% python3 -q
>>> import numpy as np
>>> import numpy.linalg as la
>>> np.set_printoptions(precision=2, suppress=True, linewidth=120)
>>> def rd(a):
...     return np.round(a, 2) + 0
... 
>>> data = np.load("sample15.npy")
>>> print(data)
[[ 6  3  0  1  3  0 -3  1]
 [ 3 -2  2 -5  4  6  0  1]
 [ 0  2  0 -1 -4  0 -5 -1]
 [ 1 -5 -1  6  5 -1 -1  3]
 [ 3  4 -4  5  2 -2  1 -3]
 [ 0  6  0 -1 -2 -4 -3  3]
 [-3  0 -5 -1  1 -3 -4 -6]
 [ 1  1 -1  3 -3  3 -6  6]]
>>> vec = np.array([-1, 0, 0, 2, -2, -1, 1, 1])
>>> y = data @ vec
>>> print(y)
[-12 -26   0   4   3   6  -8   8]
>>> print(rd(la.solve(data, y)))
[-1.  0.  0.  2. -2. -1.  1.  1.]
>>> print(la.matrix_rank(data, rtol=0.1))
7
>>> print(np.argsort(-la.norm(data, axis=0).round(6), kind="stable")[:3])
[7 3 6]
>>> print(rd(la.norm(data, 2) / la.norm(data)))
0.52
>>> J = np.loadtxt("data.csv", delimiter=",")
>>> print(J)
[[-2. -1.  0.  1.  2.  3.  4.  5.]
 [ 6.  7.  8.  9. 10. 11. 12. 13.]
 [14. 15. 16. 17. 18. 19. 20. 21.]
 [22. 23. 24. 25. 26. 27. 28. 29.]
 [30. 31. 32. 33. 34. 35. 36. 37.]
 [38. 39. 40. 41. 42. 43. 44. 45.]]
>>> blk = np.stack([J, -2 * J, J[::-1]])
>>> print(blk.sum(axis=0))
[[ 40.  40.  40.  40.  40.  40.  40.  40.]
 [ 24.  24.  24.  24.  24.  24.  24.  24.]
 [  8.   8.   8.   8.   8.   8.   8.   8.]
 [ -8.  -8.  -8.  -8.  -8.  -8.  -8.  -8.]
 [-24. -24. -24. -24. -24. -24. -24. -24.]
 [-40. -40. -40. -40. -40. -40. -40. -40.]]
>>> print(la.matrix_rank(blk))
[2 2 2]
>>> print(rd(np.trace(la.pinv(J) @ J)))
2.0
>>> print(rd(J @ la.pinv(J) @ J))
[[-2. -1.  0.  1.  2.  3.  4.  5.]
 [ 6.  7.  8.  9. 10. 11. 12. 13.]
 [14. 15. 16. 17. 18. 19. 20. 21.]
 [22. 23. 24. 25. 26. 27. 28. 29.]
 [30. 31. 32. 33. 34. 35. 36. 37.]
 [38. 39. 40. 41. 42. 43. 44. 45.]]
>>> print(np.unique(J.round(6), axis=0).shape)
(6, 8)
>>> print(np.allclose(J[:-1].T @ la.lstsq(J[:-1].T, J[-1])[0], J[-1]))
True
>>> print(rd(la.norm(J, axis=1)))
[  7.75  27.64  49.92  72.42  94.97 117.56]
>>> print(la.norm(J, axis=1).argmax())
5
>>> print(rd(la.norm(J, axis=0)))
[55.35 57.32 59.33 61.37 63.44 65.53 67.65 69.79]
>>> print(rd(la.norm(J[5], 1)), rd(la.norm(J[5], np.inf)))
332.0 45.0
>>> print(rd(la.norm(J, 2)))
177.0
>>> print(rd(la.norm(J, "nuc")))
185.49
>>> left, sv, Vt = la.svd(J)
>>> vecs = Vt[:(sv > 1e-8).sum()]
>>> rng = np.random.default_rng(56)
>>> vec = J[5] + -2 * J[2] + rng.integers(2) * np.eye(8)[3]
>>> print(vec)
[10.  9.  8.  7.  6.  5.  4.  3.]
>>> print(rd(np.diag(vecs.T @ vecs)))
[0.42 0.27 0.18 0.13 0.13 0.18 0.27 0.42]
>>> print(rd(vecs.T @ vecs))
[[ 0.42  0.33  0.25  0.17  0.08  0.   -0.08 -0.17]
 [ 0.33  0.27  0.21  0.15  0.1   0.04 -0.02 -0.08]
 [ 0.25  0.21  0.18  0.14  0.11  0.07  0.04  0.  ]
 [ 0.17  0.15  0.14  0.13  0.12  0.11  0.1   0.08]
 [ 0.08  0.1   0.11  0.12  0.13  0.14  0.15  0.17]
 [ 0.    0.04  0.07  0.11  0.14  0.18  0.21  0.25]
 [-0.08 -0.02  0.04  0.1   0.15  0.21  0.27  0.33]
 [-0.17 -0.08  0.    0.08  0.17  0.25  0.33  0.42]]
>>> left, sv, Vt = la.svd(J)
>>> print(np.argmax(sv[:-1] / (sv[1:] + 1e-6)) + 1)
2
>>> out = left[:, :2] @ np.diag(sv[:2]) @ Vt[:2]
>>> print(rd(out))
[[-2. -1.  0.  1.  2.  3.  4.  5.]
 [ 6.  7.  8.  9. 10. 11. 12. 13.]
 [14. 15. 16. 17. 18. 19. 20. 21.]
 [22. 23. 24. 25. 26. 27. 28. 29.]
 [30. 31. 32. 33. 34. 35. 36. 37.]
 [38. 39. 40. 41. 42. 43. 44. 45.]]
>>> print(la.matrix_rank(out))
2
>>> print(rd(la.norm(J - out, 2)), rd(sv[2]))
0.0 0.0
>>> mat = np.load("w.npy")
>>> print(rd(mat))
[[ 1.05  2.57  1.13]
 [-1.39 -0.57  2.59]
 [-2.44  1.43 -1.  ]]
>>> print(np.count_nonzero(mat))
9
>>> print(rd(np.abs(mat).max()))
2.59
>>> print(la.matrix_rank(mat))
3
>>> W0 = np.array([[3.0, 2.0, 0.0, 0.0, 2.0, 2.0],
...     [2.0, 3.0, 0.0, 0.0, 2.0, 2.0],
...     [0.0, 0.0, 3.0, 2.0, 0.0, 0.0],
...     [0.0, 0.0, 2.0, 3.0, 0.0, 0.0],
...     [2.0, 2.0, 0.0, 0.0, 3.0, 2.0],
...     [2.0, 2.0, 0.0, 0.0, 2.0, 3.0]])
>>> print(W0)
[[3. 2. 0. 0. 2. 2.]
 [2. 3. 0. 0. 2. 2.]
 [0. 0. 3. 2. 0. 0.]
 [0. 0. 2. 3. 0. 0.]
 [2. 2. 0. 0. 3. 2.]
 [2. 2. 0. 0. 2. 3.]]
>>> print(rd(la.det(W0)))
45.0
>>> print(np.flatnonzero(la.matrix_power((W0 != 0) + (W0.T != 0) + np.eye(6), 6)[1]))
[0 1 4 5]
>>> print(rd(np.sort(la.eigvals(W0).real)))
[1. 1. 1. 1. 5. 9.]
>>> vec = np.array([-2, -3, 0, 0, 3, 2])
>>> y = W0 @ vec
>>> print(y)
[-2. -3.  0.  0.  3.  2.]
>>> print(rd(la.solve(W0, y + W0[:, 0])))
[-1. -3.  0.  0.  3.  2.]
>>> print(rd(la.solve(W0, -1 * y)))
[ 2.  3.  0.  0. -3. -2.]
>>> L = la.cholesky(W0)
>>> print(rd(L))
[[1.73 0.   0.   0.   0.   0.  ]
 [1.15 1.29 0.   0.   0.   0.  ]
 [0.   0.   1.73 0.   0.   0.  ]
 [0.   0.   1.15 1.29 0.   0.  ]
 [1.15 0.52 0.   0.   1.18 0.  ]
 [1.15 0.52 0.   0.   0.34 1.13]]
>>> print(np.diff(W0, axis=0))
[[-1.  1.  0.  0.  0.  0.]
 [-2. -3.  3.  2. -2. -2.]
 [ 0.  0. -1.  1.  0.  0.]
 [ 2.  2. -2. -3.  3.  2.]
 [ 0.  0.  0.  0. -1.  1.]]
>>> print(la.matrix_rank(W0))
6
>>> print(W0.sum(axis=0))
[9. 9. 5. 5. 9. 9.]
>>> print(rd(la.svd(W0, compute_uv=False)))
[9. 5. 1. 1. 1. 1.]
>>> print(W0.sum(axis=1))
[9. 9. 5. 5. 9. 9.]
>>> print(np.count_nonzero(W0))
20
>>> idx = rng.permutation(6)
>>> print(idx)
[0 2 4 1 3 5]
>>> out = W0[idx][:, idx]
>>> print(rd(la.det(out)), rd(la.det(W0[idx])))
45.0 -45.0
>>> print(out)
[[3. 0. 2. 2. 0. 2.]
 [0. 3. 0. 0. 2. 0.]
 [2. 0. 3. 2. 0. 2.]
 [2. 0. 2. 3. 0. 2.]
 [0. 2. 0. 0. 3. 0.]
 [2. 0. 2. 2. 0. 3.]]
>>> print(rd(np.sort(np.abs(la.eigvals(out)))))
[1. 1. 1. 1. 5. 9.]
>>> print(np.trace(out))
18.0
>>> print(np.allclose(out, W0))
False
>>> F = np.loadtxt("block6.csv", delimiter=",")
>>> print(rd(F))
[[-0.09 -0.1   0.    0.2  -0.91  0.29 -0.18]
 [ 0.3  -0.39 -0.58  0.38  0.24  0.18 -0.43]
 [-0.81 -0.03 -0.37 -0.17  0.01 -0.29 -0.31]
 [ 0.21 -0.52 -0.26 -0.18 -0.27 -0.57  0.43]
 [-0.17  0.38 -0.31  0.68 -0.01 -0.11  0.5 ]
 [-0.38 -0.63  0.48  0.38  0.19  0.12  0.16]
 [-0.17 -0.13 -0.36 -0.37  0.07  0.67  0.48]]
>>> r0 = np.array([1, 2, -9])
>>> print(rd(np.correlate(F[1], F[5], "full")))
[ 0.05 -0.03 -0.08  0.03 -0.04 -0.47  0.    0.78  0.08 -0.38 -0.41  0.2   0.16]
>>> print(rd(np.polyval(r0, F[1])))
[-8.32 -9.63 -9.82 -8.09 -8.46 -8.61 -9.67]
>>> t = np.radians(30)
>>> R = np.eye(7)
>>> R[0, 0] = R[3, 3] = np.cos(t)
>>> R[0, 3], R[3, 0] = -np.sin(t), np.sin(t)
>>> print(rd(R))
[[ 0.87  0.    0.   -0.5   0.    0.    0.  ]
 [ 0.    1.    0.    0.    0.    0.    0.  ]
 [ 0.    0.    1.    0.    0.    0.    0.  ]
 [ 0.5   0.    0.    0.87  0.    0.    0.  ]
 [ 0.    0.    0.    0.    1.    0.    0.  ]
 [ 0.    0.    0.    0.    0.    1.    0.  ]
 [ 0.    0.    0.    0.    0.    0.    1.  ]]
>>> out = F @ R.T
>>> print(rd(la.det(R)), rd(np.trace(R)))
1.0 6.73
>>> print(rd(out))
[[-0.17 -0.1   0.    0.13 -0.91  0.29 -0.18]
 [ 0.07 -0.39 -0.58  0.48  0.24  0.18 -0.43]
 [-0.61 -0.03 -0.37 -0.56  0.01 -0.29 -0.31]
 [ 0.28 -0.52 -0.26 -0.05 -0.27 -0.57  0.43]
 [-0.49  0.38 -0.31  0.5  -0.01 -0.11  0.5 ]
 [-0.52 -0.63  0.48  0.14  0.19  0.12  0.16]
 [ 0.04 -0.13 -0.36 -0.41  0.07  0.67  0.48]]
>>> print(rd(la.svd(F, compute_uv=False)), rd(la.svd(out, compute_uv=False)))
[1. 1. 1. 1. 1. 1. 1.] [1. 1. 1. 1. 1. 1. 1.]
>>> print(rd(np.abs(out - F).max(axis=0)))
[0.32 0.   0.   0.38 0.   0.   0.  ]
>>> blk = np.stack([F, 2 * F, F[::-1]])
>>> print(rd(la.norm(blk, axis=(1, 2))))
[2.65 5.29 2.65]
>>> print(la.matrix_rank(blk))
[7 7 7]
>>> print(rd(la.det(blk)))
[  1. 128.  -1.]
>>> ev, vecs = la.eigh(data)
>>> vec = np.array([0, 3, 2, 0, -2, -3, 1, 0])
>>> print(rd(la.eigvalsh(data[1:, 1:])))
[-13.33  -8.03  -4.79   1.51   5.17  11.22  12.25]
>>> print(vec @ data @ vec)
-180
>>> m1 = np.load("x.npy")
>>> print(rd(m1))
[[-0.05 -0.78 -0.18  0.45 -0.4 ]
 [ 0.38 -0.52 -0.24 -0.56  0.46]
 [ 0.86  0.23 -0.15  0.43  0.  ]
 [-0.29  0.22 -0.91  0.12  0.16]
 [-0.19 -0.13  0.23  0.53  0.78]]
>>> idx = rng.permutation(5)
>>> out = m1[:, idx] * rng.choice([-1, 1], 5)
>>> print(rd(out))
[[ 0.05 -0.45 -0.4   0.18  0.78]
 [-0.38  0.56  0.46  0.24  0.52]
 [-0.86 -0.43  0.    0.15 -0.23]
 [ 0.29 -0.12  0.16  0.91 -0.22]
 [ 0.19 -0.53  0.78 -0.23  0.13]]
>>> left, _, Vt = la.svd(m1.T @ out)
>>> print(rd(la.lstsq(m1, out)[0]))
[[-1.  0.  0.  0.  0.]
 [ 0.  0.  0.  0. -1.]
 [ 0.  0.  0. -1.  0.]
 [ 0. -1.  0.  0.  0.]
 [ 0.  0.  1.  0.  0.]]
>>> print(idx)
[0 3 4 2 1]
>>> X = np.load("test14.npy")
>>> print(X)
[[0 1 0 1 0]
 [1 0 0 1 0]
 [0 0 0 0 1]
 [1 1 0 0 0]
 [0 0 1 0 0]]
>>> print(np.trace(X @ X @ X) // 6)
1
>>> L = np.diag(X.sum(axis=1)) - X
>>> print(round(la.det(L[1:, 1:])))
0
>>> print((la.eigvalsh(L) < 1e-8).sum())
2
>>> A = np.load("out17.npy")
>>> print(A)
[[ 0.  0.  1. -1. -1. -2.]
 [ 0. -1.  0.  0.  0.  0.]
 [ 1.  0.  0. -1. -1. -2.]
 [-1.  0. -1.  0.  1.  2.]
 [-1.  0. -1.  1.  0.  2.]
 [-2.  0. -2.  2.  2.  3.]]
>>> ev, vecs = la.eigh(A)
>>> vec = np.array([-2, -2, 5, 4, -1, 2])
>>> print(rd(vecs * np.maximum(ev, 0) @ vecs.T))
[[ 0.87  0.    0.87 -0.87 -0.87 -1.75]
 [ 0.    0.    0.    0.    0.    0.  ]
 [ 0.87  0.    0.87 -0.87 -0.87 -1.75]
 [-0.87  0.   -0.87  0.87  0.87  1.75]
 [-0.87  0.   -0.87  0.87  0.87  1.75]
 [-1.75  0.   -1.75  1.75  1.75  3.5 ]]
>>> print(rd(vec @ A @ vec / (vec @ vec)), rd(ev[0]), ev[-1])
-0.7 -1.0 7.0
>>> print(rd(la.eigvalsh(A[1:, 1:])))
[-1. -1. -1. -1.  6.]
>>> print(rd(vecs * np.abs(ev) @ vecs.T))
[[ 1.75  0.    0.75 -0.75 -0.75 -1.5 ]
 [ 0.    1.    0.    0.    0.    0.  ]
 [ 0.75  0.    1.75 -0.75 -0.75 -1.5 ]
 [-0.75  0.   -0.75  1.75  0.75  1.5 ]
 [-0.75  0.   -0.75  0.75  1.75  1.5 ]
 [-1.5   0.   -1.5   1.5   1.5   4.  ]]
>>> print(np.abs(A).sum(axis=1).max(), np.abs(ev).max())
11.0 7.0
>>> print((np.sign(vecs[:, -1].round(6)) == np.sign(vecs[0, -1].round(6))).astype(int))
[1 0 1 0 0 0]
>>> ev, vecs = la.eigh(A)
>>> print(np.abs(vecs[:, -1]).round(6).argmax())
5
>>> print(rd(ev))
[-1. -1. -1. -1. -1.  7.]
>>> print(rd(ev.sum()), np.trace(A))
2.0 2.0
>>> print(rd(np.abs(vecs[:, -1])))
[0.35 0.   0.35 0.35 0.35 0.71]
>>> print(rd(vecs @ np.diag(ev) @ vecs.T))
[[ 0.  0.  1. -1. -1. -2.]
 [ 0. -1.  0.  0.  0.  0.]
 [ 1.  0.  0. -1. -1. -2.]
 [-1.  0. -1.  0.  1.  2.]
 [-1.  0. -1.  1.  0.  2.]
 [-2.  0. -2.  2.  2.  3.]]
>>> print(rd(la.eigvalsh(A + 2 * np.eye(6))))
[1. 1. 1. 1. 1. 9.]
>>> print(rd(vecs.T @ A @ vecs))
[[-1.  0.  0.  0.  0.  0.]
 [ 0. -1.  0.  0.  0.  0.]
 [ 0.  0. -1.  0.  0.  0.]
 [ 0.  0.  0. -1.  0.  0.]
 [ 0.  0.  0.  0. -1.  0.]
 [ 0.  0.  0.  0.  0.  7.]]
>>> W = np.array([[-1, 3, -2, 2, 3, -3],
...     [0, 0, 1, 3, 3, 0],
...     [0, -2, 3, -1, -1, -3],
...     [-1, 2, -1, 0, -1, 2],
...     [-1, -2, 1, 1, -3, -1],
...     [-2, -3, -2, -2, 2, -3]])
>>> coef = np.array([-2, 0, 3, 0, -3, -3])
>>> hid = np.maximum(W0 @ W + coef, 0)
>>> print((hid > 0).astype(int))
[[0 0 0 1 1 0]
 [0 0 0 1 1 0]
 [0 0 1 0 0 0]
 [0 1 1 0 0 0]
 [0 0 0 1 1 0]
 [0 0 0 1 1 0]]
>>> print(la.matrix_rank(hid))
4
>>> print(hid)
[[ 0.  0.  0. 10. 10.  0.]
 [ 0.  0.  0. 11. 10.  0.]
 [ 0.  0. 10.  0.  0.  0.]
 [ 0.  2.  6.  0.  0.  0.]
 [ 0.  0.  0.  9.  4.  0.]
 [ 0.  0.  0.  6.  9.  0.]]
>>> Z = np.array([[-1, -9], [-1, -4], [4, 1], [-5, 1], [0, 9], [-7, -7]])
>>> print(hid @ Z)
[[-50. 100.]
 [-55. 101.]
 [ 40.  10.]
 [ 22.  -2.]
 [-45.  45.]
 [-30.  87.]]
>>> print((hid @ Z).round(6).argmax(axis=1))
[1 1 0 0 1 1]
